$ python -q
>>> import numpy as np
>>> np.set_printoptions(precision=1, suppress=True, linewidth=140)
>>> E = np.array([[-1, 1, 0, 3],
...     [-2, 0, -1, 2],
...     [-1, 1, 0, 3],
...     [-4, -2, -3, 0],
...     [-2, 0, -1, 2],
...     [-1, 1, 0, 3],
...     [-1, 1, 0, 3],
...     [-4, -2, -3, 0],
...     [0, 2, 1, 4],
...     [0, 2, 1, 4],
...     [0, 2, 1, 4],
...     [0, 2, 1, 4]])
>>> E
array([[-1,  1,  0,  3],
       [-2,  0, -1,  2],
       [-1,  1,  0,  3],
       [-4, -2, -3,  0],
       [-2,  0, -1,  2],
       [-1,  1,  0,  3],
       [-1,  1,  0,  3],
       [-4, -2, -3,  0],
       [ 0,  2,  1,  4],
       [ 0,  2,  1,  4],
       [ 0,  2,  1,  4],
       [ 0,  2,  1,  4]])
>>> # row 2 repeats row 0
>>> Xc = E - E.mean(axis=0)
>>> evecs = np.linalg.svd(Xc)[2][:2]
>>> out = Xc - Xc @ evecs.T @ evecs
>>> np.round((Xc @ evecs.T).std(axis=0), 1) + 0
array([2.7, 0. ])
>>> print(np.linalg.norm(out, axis=1).round(6).argmax())
0
>>> Xc = E - E.mean(axis=0)
>>> U, sig, vt = np.linalg.svd(Xc, full_matrices=False)
>>> np.round(Xc.mean(axis=0), 1) + 0
array([0., 0., 0., 0.])
>>> np.searchsorted(np.cumsum(sig ** 2) / (sig ** 2).sum(), 0.9) + 1
np.int64(1)
>>> (sig ** 2).sum() ** 2 / (sig ** 4).sum()
np.float64(1.0)
>>> np.abs(U[:, 0]).argmax()
np.int64(3)
>>> print(np.abs(vt[0]).argmax())
0
>>> np.linalg.matrix_rank(Xc)
np.int64(1)
>>> data = np.load("sample10.npy")
>>> data
array([[-1,  2,  2,  0,  2],
       [ 1,  0,  1,  0,  2],
       [-1,  2,  2,  0,  0],
       [-2, -1, -1,  1,  2],
       [-1,  0, -1, -2,  2],
       [-1,  0,  2,  0, -2],
       [-1, -2,  0,  1,  0],
       [ 1,  0,  1,  2, -1],
       [-1,  2, -1,  2,  2],
       [ 1, -2,  1,  0,  0],
       [ 0,  1, -2,  2, -1],
       [ 2, -2, -1, -1, -1]])
>>> W = np.array([[1, 1], [-1, -1], [1, -1], [2, -1], [-1, -2]])
>>> beta = np.array([2, 2])
>>> H = np.maximum(data @ W + beta, 0)
>>> np.linalg.matrix_rank(H)
np.int64(2)
>>> H
array([[ 0,  0],
       [ 2,  0],
       [ 1,  0],
       [ 0,  0],
       [ 0,  0],
       [ 5,  3],
       [ 5,  2],
       [ 9,  2],
       [ 0,  0],
       [ 6,  4],
       [ 4,  3],
       [ 4, 10]])
>>> C = np.array([[1, 1, 0], [1, 2, 3]])
>>> print((H @ C).round(6).argmax(axis=1))
[0 0 0 0 0 1 1 1 0 1 1 2]
>>> W @ C
array([[ 2,  3,  3],
       [-2, -3, -3],
       [ 0, -1, -3],
       [ 1,  0, -3],
       [-3, -5, -6]])
